>>> import numpy as np
>>> np.set_printoptions(precision=2, suppress=True, linewidth=140, legacy="1.25")
>>> J = np.loadtxt("mat.csv", delimiter=",")
>>> J
array([[0.21, 0.21, 0.  , 0.21, 0.14, 0.21],
       [0.06, 0.29, 0.12, 0.12, 0.29, 0.12],
       [0.27, 0.  , 0.13, 0.2 , 0.07, 0.33],
       [0.05, 0.26, 0.11, 0.26, 0.21, 0.11],
       [0.  , 0.17, 0.22, 0.22, 0.28, 0.11],
       [0.31, 0.  , 0.38, 0.23, 0.  , 0.08]])
>>> x0 = np.array([-2, 1, -1, 2, 1, 1])
>>> y = J @ x0
>>> b, lr = np.zeros(6), 1 / np.linalg.norm(J, 2) ** 2
>>> for i in range(50):
...     b -= lr * J.T @ (J @ b - y)
...     if i % 10 == 0: print(i, round(np.linalg.norm(J @ b - y), 2))
... 
0 0.89
10 0.25
20 0.21
30 0.18
40 0.15
>>> round(float(np.linalg.cond(J)), 2)
49.18
>>> b
array([-1.31,  1.15, -0.93,  1.16,  1.44,  0.77])
>>> rng = np.random.default_rng(475)
>>> idx = rng.permutation(6)
>>> Y = J[:, idx] * rng.choice([-1, 1], 6)
>>> Y
array([[-0.14, -0.21,  0.21,  0.21, -0.21,  0.  ],
       [-0.29, -0.06,  0.12,  0.12, -0.29,  0.12],
       [-0.07, -0.27,  0.33,  0.2 , -0.  ,  0.13],
       [-0.21, -0.05,  0.11,  0.26, -0.26,  0.11],
       [-0.28, -0.  ,  0.11,  0.22, -0.17,  0.22],
       [-0.  , -0.31,  0.08,  0.23, -0.  ,  0.38]])
>>> U, _, Vh = np.linalg.svd(J.T @ Y)
>>> np.round(U @ Vh, 2) + 0
array([[ 0., -1.,  0.,  0.,  0.,  0.],
       [ 0.,  0.,  0.,  0., -1.,  0.],
       [ 0.,  0.,  0.,  0.,  0.,  1.],
       [ 0.,  0.,  0.,  1.,  0.,  0.],
       [-1.,  0.,  0.,  0.,  0.,  0.],
       [ 0.,  0.,  1.,  0.,  0.,  0.]])
>>> W0 = np.array([[3.0, 1.0, 0.0, 0.0],
...     [1.0, 3.0, 1.0, 0.0],
...     [0.0, 0.0, 1.0, 0.0],
...     [0.0, 0.0, 0.0, 1.0]])
>>> # splits into 2 blocks
>>> Y = np.linalg.inv(J)
>>> round(float(np.linalg.det(J) * np.linalg.det(Y)), 2)
1.0
>>> round(np.linalg.slogdet(J)[0], 2)
-1.0
>>> np.round(np.linalg.det(J) * Y, 2) + 0
array([[0., 0., 0., 0., 0., 0.],
       [0., 0., 0., 0., 0., 0.],
       [0., 0., 0., 0., 0., 0.],
       [0., 0., 0., 0., 0., 0.],
       [0., 0., 0., 0., 0., 0.],
       [0., 0., 0., 0., 0., 0.]])
>>> W0 @ W0
array([[10.,  6.,  1.,  0.],
       [ 6., 10.,  4.,  0.],
       [ 0.,  0.,  1.,  0.],
       [ 0.,  0.,  0.,  1.]])
>>> (W0 != 0).astype(int)
array([[1, 1, 0, 0],
       [1, 1, 1, 0],
       [0, 0, 1, 0],
       [0, 0, 0, 1]])
>>> np.round(np.linalg.det(W0), 2)
8.0
>>> np.flatnonzero(np.linalg.matrix_power((W0 != 0) + (W0.T != 0) + np.eye(4), 4)[0])
array([0, 1, 2])
>>> (np.linalg.matrix_power((W0 != 0) + (W0.T != 0) + np.eye(4), 4) > 0).astype(int)
array([[1, 1, 1, 0],
       [1, 1, 1, 0],
       [1, 1, 1, 0],
       [0, 0, 0, 1]])
>>> proj = np.triu(np.array([[-1, -1, 1, 2], [-1, -2, -2, 2], [2, 2, -1, 0], [0, -1, 2, -1]]), 1) + np.eye(4)
>>> Y = proj @ W0 @ np.linalg.inv(proj)
>>> np.trace(Y), np.trace(W0)
(8.0, 8.0)
>>> Y
array([[ 2.,  0., -2., -2.],
       [ 1.,  4.,  6., -8.],
       [ 0.,  0.,  1.,  0.],
       [ 0.,  0.,  0.,  1.]])
>>> proj @ W0 - W0 @ proj
array([[-1.,  0., -1., -6.],
       [ 0.,  1.,  3., -6.],
       [ 0.,  0.,  0.,  0.],
       [ 0.,  0.,  0.,  0.]])
>>> idx = rng.permutation(4)
>>> idx
array([3, 1, 2, 0])
>>> Y = W0[idx][:, idx]
>>> np.trace(Y)
8.0
>>> Y
array([[1., 0., 0., 0.],
       [0., 3., 1., 1.],
       [0., 0., 1., 0.],
       [0., 1., 0., 3.]])
>>> np.diag(Y)
array([1., 3., 1., 3.])
>>> np.allclose(Y, W0)
False
>>> K = np.load("x.npy")
>>> K
array([[-4., -3.],
       [ 6.,  5.]])
>>> Y = K[0, 0] * K[1:] - np.outer(K[1:, 0], K[0])
>>> Y
array([[ 0., -2.]])
>>> K[:, 0] / K[0, 0]
array([ 1. , -1.5])
>>> E = np.loadtxt("sample5.csv", delimiter=",")
>>> E
array([[-40.32, -40.47,  40.24],
       [-37.96, -40.35,  39.19],
       [-39.19, -39.98,  40.93],
       [-40.57, -39.97,  39.12],
       [-38.79, -40.35,  39.25],
       [-39.26, -41.51,  40.01],
       [-38.84, -39.2 ,  39.56],
       [-38.49, -40.17,  39.35],
       [-40.18, -39.85,  39.62],
       [-39.55, -40.44,  40.65],
       [-40.72, -41.67,  39.68],
       [-41.58, -40.08,  41.98],
       [-38.53, -39.72,  38.79],
       [-40.87, -39.17,  41.18],
       [-39.23, -39.31,  41.15],
       [-38.63, -39.1 ,  38.53],
       [-40.66, -38.8 ,  40.49],
       [-40.3 , -40.96,  40.64],
       [-39.72, -40.8 ,  40.7 ],
       [-39.29, -39.65,  41.19],
       [-38.42, -41.34,  40.32],
       [-40.03, -41.27,  40.99],
       [-39.97, -40.77,  39.74]])
>>> Y = E / np.linalg.norm(E, axis=1, keepdims=True)
>>> cov = Y @ Y.T
>>> (cov - 2 * np.eye(23)).round(6).argmax(axis=1)
array([15,  5, 19,  8, 12,  1,  9,  4,  0, 18, 22, 13,  4, 11, 19,  0, 13, 15, 21, 14,  1, 18, 15])
>>> np.linalg.norm(Y, axis=1)
array([1., 1., 1., 1., 1., 1., 1., 1., 1., 1., 1., 1., 1., 1., 1., 1., 1., 1., 1., 1., 1., 1., 1.])
